>>> import numpy as np
>>> np.set_printoptions(precision=2, suppress=True, linewidth=160)
>>> arr = np.array([[1.2, 0.8, -0.2, -0.6, -1.2, -0.1, 0.7],
...     [0.2, 1.9, -1.5, 0.8, 1.0, 1.2, -0.9],
...     [-0.1, 1.2, 0.7, -0.1, -1.0, 1.3, 0.1],
...     [-0.4, -0.2, -0.9, 1.4, 3.2, -0.2, -1.0],
...     [-3.3, -0.6, -0.2, -0.2, -1.5, -0.2, 0.2],
...     [0.7, -0.4, 2.0, -0.2, 0.2, 0.4, -1.2],
...     [0.5, -0.2, -0.5, 1.5, -2.6, 0.4, -1.4],
...     [-0.9, 0.5, 0.2, -1.0, 0.2, -0.5, 0.6],
...     [0.4, -0.5, -0.4, 0.6, -0.5, -0.2, -0.6]])
>>> rng = np.random.default_rng(23015)
>>> arr[5] = arr[2] + 0.02 * rng.normal(size=7)
>>> arr
array([[ 1.2 ,  0.8 , -0.2 , -0.6 , -1.2 , -0.1 ,  0.7 ],
       [ 0.2 ,  1.9 , -1.5 ,  0.8 ,  1.  ,  1.2 , -0.9 ],
       [-0.1 ,  1.2 ,  0.7 , -0.1 , -1.  ,  1.3 ,  0.1 ],
       [-0.4 , -0.2 , -0.9 ,  1.4 ,  3.2 , -0.2 , -1.  ],
       [-3.3 , -0.6 , -0.2 , -0.2 , -1.5 , -0.2 ,  0.2 ],
       [-0.11,  1.2 ,  0.7 , -0.09, -0.98,  1.29,  0.09],
       [ 0.5 , -0.2 , -0.5 ,  1.5 , -2.6 ,  0.4 , -1.4 ],
       [-0.9 ,  0.5 ,  0.2 , -1.  ,  0.2 , -0.5 ,  0.6 ],
       [ 0.4 , -0.5 , -0.4 ,  0.6 , -0.5 , -0.2 , -0.6 ]])
>>> q, V = np.linalg.qr(arr[:, :6])[0], np.linalg.qr(arr[:, 6:])[0]
>>> sig = np.linalg.svd(q.T @ V, compute_uv=False)
>>> round(float(np.linalg.norm(q @ q.T - V @ V.T, 2)), 2)
1.0
>>> sig
array([0.98])
>>> vec = np.array([-4, -5, 3, 5, 4, 9, 7])
>>> target = arr @ vec
>>> np.linalg.solve(arr.T @ arr, arr.T @ target)
array([-4., -5.,  3.,  5.,  4.,  9.,  7.])
>>> target
array([-13.2 ,  -2.3 ,   4.4 ,  10.9 ,   8.2 ,   4.49, -11.6 ,  -2.8 ,  -5.3 ])
>>> np.linalg.lstsq(arr, target)[0]
array([-4., -5.,  3.,  5.,  4.,  9.,  7.])
>>> target = target + 0.05 * rng.normal(size=9)
>>> target
array([-13.19,  -2.33,   4.29,  10.88,   8.24,   4.47, -11.56,  -2.77,  -5.28])
>>> c, *_ = np.linalg.lstsq(arr, target)
>>> round(float(np.linalg.norm(target - arr @ c)), 2)
0.06
>>> np.round(arr.T @ (target - arr @ c), 2) + 0
array([0., 0., 0., 0., 0., 0., 0.])
>>> A2 = arr / np.sqrt((arr ** 2).mean(axis=1, keepdims=True))
>>> np.linalg.norm(A2, axis=1)
array([2.65, 2.65, 2.65, 2.65, 2.65, 2.65, 2.65, 2.65, 2.65])
>>> np.linalg.matrix_rank(A2) == np.linalg.matrix_rank(arr)
np.True_
>>> A2[5]
array([-0.13,  1.48,  0.87, -0.11, -1.21,  1.6 ,  0.11])
>>> data = np.loadtxt("a.csv", delimiter=",")
>>> data
array([[  4.,  -2., -10.,   8.,   0.,   2.,   4.,   0.,   8.,  10.],
       [ -2.,   1.,   5.,  -4.,   0.,  -1.,  -2.,   0.,  -4.,  -5.],
       [-10.,   5.,  25., -20.,   0.,  -5., -10.,   0., -20., -25.],
       [  8.,  -4., -20.,  16.,   0.,   4.,   8.,   0.,  16.,  20.],
       [  0.,   0.,   0.,   0.,   0.,   0.,   0.,   0.,   0.,   0.],
       [  2.,  -1.,  -5.,   4.,   0.,   1.,   2.,   0.,   4.,   5.],
       [  4.,  -2., -10.,   8.,   0.,   2.,   4.,   0.,   8.,  10.],
       [  0.,   0.,   0.,   0.,   0.,   0.,   0.,   0.,   0.,   0.],
       [  8.,  -4., -20.,  16.,   0.,   4.,   8.,   0.,  16.,  20.],
       [ 10.,  -5., -25.,  20.,   0.,   5.,  10.,   0.,  20.,  25.]])
>>> def softmax(z):
...     e = np.exp(z - z.max(axis=-1, keepdims=True))
...     return e / e.sum(axis=-1, keepdims=True)
... 
>>> np.round(softmax(data[3] + 4), 2) + 0
array([0.  , 0.  , 0.  , 0.02, 0.  , 0.  , 0.  , 0.  , 0.02, 0.96])
>>> np.round(softmax(10 * data[3]), 2) + 0
array([0., 0., 0., 0., 0., 0., 0., 0., 0., 1.])
>>> S = data @ data.T / np.sqrt(10)
>>> softmax(S)[3] @ data
array([ 10.,  -5., -25.,  20.,   0.,   5.,  10.,   0.,  20.,  25.])
>>> np.round(softmax(S + np.triu(np.full(S.shape, -np.inf), 1)), 2) + 0
array([[1.  , 0.  , 0.  , 0.  , 0.  , 0.  , 0.  , 0.  , 0.  , 0.  ],
       [0.  , 1.  , 0.  , 0.  , 0.  , 0.  , 0.  , 0.  , 0.  , 0.  ],
       [0.  , 0.  , 1.  , 0.  , 0.  , 0.  , 0.  , 0.  , 0.  , 0.  ],
       [0.  , 0.  , 0.  , 1.  , 0.  , 0.  , 0.  , 0.  , 0.  , 0.  ],
       [0.2 , 0.2 , 0.2 , 0.2 , 0.2 , 0.  , 0.  , 0.  , 0.  , 0.  ],
       [0.  , 0.  , 0.  , 1.  , 0.  , 0.  , 0.  , 0.  , 0.  , 0.  ],
       [0.  , 0.  , 0.  , 1.  , 0.  , 0.  , 0.  , 0.  , 0.  , 0.  ],
       [0.12, 0.12, 0.12, 0.12, 0.12, 0.12, 0.12, 0.12, 0.  , 0.  ],
       [0.  , 0.  , 0.  , 0.5 , 0.  , 0.  , 0.  , 0.  , 0.5 , 0.  ],
       [0.  , 0.  , 0.  , 0.  , 0.  , 0.  , 0.  , 0.  , 0.  , 1.  ]])
>>> softmax(S).round(6).argmax(axis=1)
array([9, 2, 2, 9, 0, 9, 9, 0, 9, 9])
>>> np.round(softmax(S), 2) + 0
array([[0. , 0. , 0. , 0. , 0. , 0. , 0. , 0. , 0. , 1. ],
       [0. , 0. , 1. , 0. , 0. , 0. , 0. , 0. , 0. , 0. ],
       [0. , 0. , 1. , 0. , 0. , 0. , 0. , 0. , 0. , 0. ],
       [0. , 0. , 0. , 0. , 0. , 0. , 0. , 0. , 0. , 1. ],
       [0.1, 0.1, 0.1, 0.1, 0.1, 0.1, 0.1, 0.1, 0.1, 0.1],
       [0. , 0. , 0. , 0. , 0. , 0. , 0. , 0. , 0. , 1. ],
       [0. , 0. , 0. , 0. , 0. , 0. , 0. , 0. , 0. , 1. ],
       [0.1, 0.1, 0.1, 0.1, 0.1, 0.1, 0.1, 0.1, 0.1, 0.1],
       [0. , 0. , 0. , 0. , 0. , 0. , 0. , 0. , 0. , 1. ],
       [0. , 0. , 0. , 0. , 0. , 0. , 0. , 0. , 0. , 1. ]])
